>>> import numpy as np
>>> np.set_printoptions(precision=4, suppress=True, linewidth=160, legacy="1.25")
>>> def tidy(a):
...     return np.round(a, 4) + 0
... 
>>> mat = np.loadtxt("out7.csv", delimiter=",")
>>> print(tidy(mat))
[[-17.9431  -9.9678  17.9382 -15.9406  -9.9481  -5.9777  25.9035 -33.8837  -9.953   25.9085]
 [-17.3247  -9.6191  17.2679 -15.2976  -9.3867  -5.737   24.8582 -32.6223  -9.4453  24.9167]
 [-16.5041  -9.1585  16.3837 -14.4505  -8.6508  -5.4211  23.4798 -30.9546  -8.7798  23.6089]
 [-15.2759  -8.4736  15.0715 -13.196   -7.5692  -4.9557  21.4362 -28.4718  -7.8025  21.6695]
 [-11.0654  -6.1721  10.6909  -9.0377  -4.0779  -3.4388  14.6365 -20.1031  -4.6511  15.2098]
 [ -8.8108  -4.9727   8.4329  -6.9204  -2.3829  -2.685   11.1558 -15.7312  -3.1202  11.8931]
 [ -8.1273  -4.6141   7.7626  -6.2969  -1.8999  -2.466   10.1279 -14.4242  -2.6831  10.911 ]
 [ -8.0566  -4.5772   7.6937  -6.233   -1.8509  -2.4436  10.0224 -14.2896  -2.6387  10.8102]
 [ -7.0701  -4.0644   6.7404  -5.352   -1.187   -2.1369   8.5672 -12.4222  -2.0362   9.4164]
 [ -7.0008  -4.0285   6.674   -5.2909  -1.1418  -2.1157   8.4662 -12.2918  -1.9951   9.3195]
 [ -5.6229  -3.3214   5.3722  -4.1017  -0.2902  -1.7072   6.4962  -9.7246  -1.217    7.423 ]
 [ -5.4249  -3.2205   5.188   -3.935   -0.1758  -1.6504   6.2196  -9.3599  -1.1118   7.1555]
 [ -4.2957  -2.6494   4.1531  -3.0075   0.4295  -1.3369   4.6781  -7.3032  -0.5493   5.6569]
 [ -1.4511  -1.2193   1.6712  -0.9038   1.3984  -0.6304   1.1772  -2.3549   0.4525   2.1231]
 [ -1.4098  -1.198    1.6363  -0.8767   1.4022  -0.6209   1.1324  -2.2865   0.46     2.0746]
 [ -1.0875  -1.0295   1.3644  -0.6699   1.4135  -0.5471   0.7928  -1.7574   0.5069   1.6994]
 [ -1.0583  -1.014    1.3398  -0.6517   1.4127  -0.5404   0.7629  -1.7099   0.51     1.6656]
 [  0.0177  -0.3088   0.3321  -0.0466   0.81    -0.2273  -0.1342  -0.0289   0.3205   0.3554]
 [  0.0403  -0.2765   0.2939  -0.0348   0.7426  -0.2094  -0.1398   0.0055   0.2915   0.3113]
 [  0.0629  -0.2336   0.2446  -0.022    0.6456  -0.184   -0.14     0.0409   0.25     0.2556]
 [  0.053   -0.0669   0.0672  -0.0006   0.1993  -0.0625  -0.0613   0.0524   0.0705   0.0675]
 [ -0.0562   0.0492  -0.0493   0.0002  -0.147    0.0516   0.0511  -0.056   -0.0464  -0.0494]
 [ -0.1954   0.1423  -0.1451   0.0054  -0.4134   0.1618   0.151   -0.1899  -0.1147  -0.1478]
 [ -0.2427   0.1698  -0.1743   0.009   -0.4868   0.1971   0.179   -0.2337  -0.1289  -0.1788]
 [ -0.2809   0.1911  -0.1974   0.0126  -0.5417   0.2252   0.2     -0.2682  -0.138   -0.2037]
 [ -0.6164   0.3637  -0.3991   0.0708  -0.9142   0.4715   0.33    -0.5456  -0.1497  -0.4345]
 [ -0.8083   0.4601  -0.5228   0.1255  -1.0666   0.618    0.367   -0.6828  -0.114   -0.5856]
 [ -0.8696   0.4913  -0.5644   0.1462  -1.1082   0.6661   0.3737  -0.7234  -0.0971  -0.6375]
 [ -1.0379   0.5786  -0.6843   0.2115  -1.2071   0.8022   0.3793  -0.8265  -0.0378  -0.7901]
 [ -2.1481   1.2674  -1.7502   0.9657  -1.3879   1.8828  -0.0486  -1.1824   0.7966  -2.2331]
 [ -2.5831   1.6136  -2.3317   1.4362  -1.2503   2.4155  -0.4569  -1.1469   1.3427  -3.0499]
 [ -3.3236   2.3444  -3.6078   2.5267  -0.7164   3.5131  -1.5404  -0.7969   2.6144  -4.8712]
 [ -3.4806   2.5277  -3.9348   2.8142  -0.5475   3.7834  -1.845   -0.6664   2.9493  -5.3419]
 [ -3.8862   3.0599  -4.8953   3.6709  -0.0022   4.559   -2.7829  -0.2153   3.9457  -6.7308]
 [ -4.6434   4.3602  -7.2896   5.8588   1.5663   6.4076  -5.31     1.2154   6.4753 -10.219 ]
 [ -5.3919   6.3724 -11.0699   9.3952   4.3708   9.1773  -9.6131   4.0033  10.5253 -15.7675]
 [ -5.8816   8.8404 -15.774   13.8671   8.1465  12.4765 -15.2577   7.9855  15.5964 -22.7075]
 [ -5.9963   9.9529 -17.9094  15.913    9.9239  13.9384 -17.8877   9.9167  17.9021 -25.8659]]
>>> mat @ mat
Traceback (most recent call last):
  File "<python-input-5>", line 1, in <module>
    mat @ mat
    ~~~~^~~~~
ValueError: matmul: Input operand 1 has a mismatch in its core dimension 0, with gufunc signature (n?,k),(k,m?)->(n?,m?) (size 38 is different from 10)
>>> gram = mat.T @ mat
>>> print(np.allclose(gram, gram.T))
True
>>> print((mat @ mat.T).shape)
(38, 38)
>>> print(tidy(np.diag(gram)))
[1817.5556  782.3357 2400.3048 1778.5744  557.2291  705.5071 3780.9476 5788.2953 1134.1848 4907.5611]
>>> gram = np.cov(mat, rowvar=False)
>>> print(tidy(np.median(mat, axis=0)))
[-3.4021 -0.255   0.2693 -0.0284 -0.5142 -0.1967  0.3703 -0.9867 -0.0717  0.2835]
>>> print(gram.shape)
(10, 10)
>>> print(np.argwhere(np.triu(np.abs(np.corrcoef(mat.T)) > 0.8, 1)))
[[0 7]
 [1 2]
 [1 3]
 [1 4]
 [1 5]
 [1 6]
 [1 7]
 [1 8]
 [1 9]
 [2 3]
 [2 4]
 [2 5]
 [2 6]
 [2 7]
 [2 8]
 [2 9]
 [3 4]
 [3 5]
 [3 6]
 [3 7]
 [3 8]
 [3 9]
 [4 5]
 [4 6]
 [4 7]
 [4 8]
 [4 9]
 [5 6]
 [5 8]
 [5 9]
 [6 7]
 [6 8]
 [6 9]
 [7 8]
 [7 9]
 [8 9]]
>>> rk = np.linalg.matrix_rank(mat)
>>> print(rk)
3
>>> ns = np.linalg.svd(mat)[2][rk:].T
>>> print(ns.shape)
(10, 7)
>>> print([int(np.linalg.matrix_rank(mat[:, :j + 1])) for j in range(10)])
[1, 2, 3, 3, 3, 3, 3, 3, 3, 3]
>>> print(np.linalg.matrix_rank(mat.T @ mat), np.linalg.matrix_rank(mat @ mat.T))
3 3
>>> print([int(np.linalg.matrix_rank(np.delete(mat, i, axis=0))) for i in range(38)])
[3, 3, 3, 3, 3, 3, 3, 3, 3, 3, 3, 3, 3, 3, 3, 3, 3, 3, 3, 3, 3, 3, 3, 3, 3, 3, 3, 3, 3, 3, 3, 3, 3, 3, 3, 3, 3, 3]
>>> K = np.load("w.npy")
>>> print(K)
[[2 1 2 1 1 0 1 0 0 0 1]
 [1 2 1 2 1 1 0 1 0 0 0]
 [2 1 2 1 2 1 1 0 1 0 0]
 [1 2 1 2 1 2 1 1 0 1 0]
 [1 1 2 1 2 1 2 1 1 0 1]
 [0 1 1 2 1 2 1 2 1 1 0]
 [1 0 1 1 2 1 2 1 2 1 1]
 [0 1 0 1 1 2 1 2 1 2 1]
 [0 0 1 0 1 1 2 1 2 1 2]
 [0 0 0 1 0 1 1 2 1 2 1]
 [1 0 0 0 1 0 1 1 2 1 2]]
>>> print(tidy(np.linalg.norm(K)))
13.3417
>>> print(K.shape)
(11, 11)
>>> vec = np.array([2, -2, -2, -2, 1, -1, 0, -2, 1, -1, 0])
>>> print(np.sign((K @ vec).round(6)))
[-1 -1 -1 -1 -1 -1 -1 -1 -1 -1  1]
>>> print((K @ vec).argmax())
10
>>> print(K @ np.ones(11))
[ 9.  9. 11. 12. 13. 12. 13. 12. 11.  9.  9.]
>>> print(K @ np.eye(11)[3])
[1. 2. 1. 2. 1. 2. 1. 1. 0. 1. 0.]
>>> m1 = np.array([[0.2, -0.8, 0.7, 0.8, -0.1, 0.5, -1.0, 0.1, -0.6, 0.1],
...     [-0.4, 0.6, 0.5, -0.6, 1.6, -1.6, 0.0, 0.7, 0.8, -0.9],
...     [-0.9, 0.6, -0.8, -0.2, -0.5, -0.5, 1.4, 1.3, -0.1, 0.0],
...     [0.8, 0.5, 0.1, -0.4, -0.5, -0.6, -1.2, -3.0, 0.4, 0.5],
...     [0.7, -0.8, -2.2, -0.7, -0.4, 0.3, -0.6, -0.6, 1.2, -0.5],
...     [0.7, 0.4, 0.1, 0.2, 0.4, 0.4, 0.2, 1.9, -1.2, 0.1],
...     [-0.6, -1.0, 0.6, 0.0, 1.3, 0.7, -1.7, -1.0, -0.5, -1.1]])
>>> m1[:, 7] *= 5
>>> print(m1)
[[  0.2  -0.8   0.7   0.8  -0.1   0.5  -1.    0.5  -0.6   0.1]
 [ -0.4   0.6   0.5  -0.6   1.6  -1.6   0.    3.5   0.8  -0.9]
 [ -0.9   0.6  -0.8  -0.2  -0.5  -0.5   1.4   6.5  -0.1   0. ]
 [  0.8   0.5   0.1  -0.4  -0.5  -0.6  -1.2 -15.    0.4   0.5]
 [  0.7  -0.8  -2.2  -0.7  -0.4   0.3  -0.6  -3.    1.2  -0.5]
 [  0.7   0.4   0.1   0.2   0.4   0.4   0.2   9.5  -1.2   0.1]
 [ -0.6  -1.    0.6   0.    1.3   0.7  -1.7  -5.   -0.5  -1.1]]
>>> rng = np.random.default_rng(4)
>>> out = m1 + rng.integers(-2, 3, (7, 1)) @ rng.integers(-2, 3, (1, 10))
>>> print(tidy(out))
[[ -1.8  -0.8   1.7  -0.2  -1.1   1.5   1.    0.5  -2.6   1.1]
 [ -4.4   0.6   2.5  -2.6  -0.4   0.4   4.    3.5  -3.2   1.1]
 [ -4.9   0.6   1.2  -2.2  -2.5   1.5   5.4   6.5  -4.1   2. ]
 [  0.8   0.5   0.1  -0.4  -0.5  -0.6  -1.2 -15.    0.4   0.5]
 [ -3.3  -0.8  -0.2  -2.7  -2.4   2.3   3.4  -3.   -2.8   1.5]
 [ -3.3   0.4   2.1  -1.8  -1.6   2.4   4.2   9.5  -5.2   2.1]
 [ -4.6  -1.    2.6  -2.   -0.7   2.7   2.3  -5.   -4.5   0.9]]
>>> print(np.abs(out - m1).sum(axis=1))
[11. 22. 22.  0. 22. 22. 22.]
>>> print(np.linalg.matrix_rank(out - m1, tol=1e-8))
1
>>> print(tidy(np.linalg.svd(out - m1, compute_uv=False)))
[18.8944  0.      0.      0.      0.      0.      0.    ]
>>> print(tidy(out - m1))
[[-2.  0.  1. -1. -1.  1.  2.  0. -2.  1.]
 [-4.  0.  2. -2. -2.  2.  4.  0. -4.  2.]
 [-4.  0.  2. -2. -2.  2.  4.  0. -4.  2.]
 [ 0.  0.  0.  0.  0.  0.  0.  0.  0.  0.]
 [-4.  0.  2. -2. -2.  2.  4.  0. -4.  2.]
 [-4.  0.  2. -2. -2.  2.  4.  0. -4.  2.]
 [-4.  0.  2. -2. -2.  2.  4.  0. -4.  2.]]
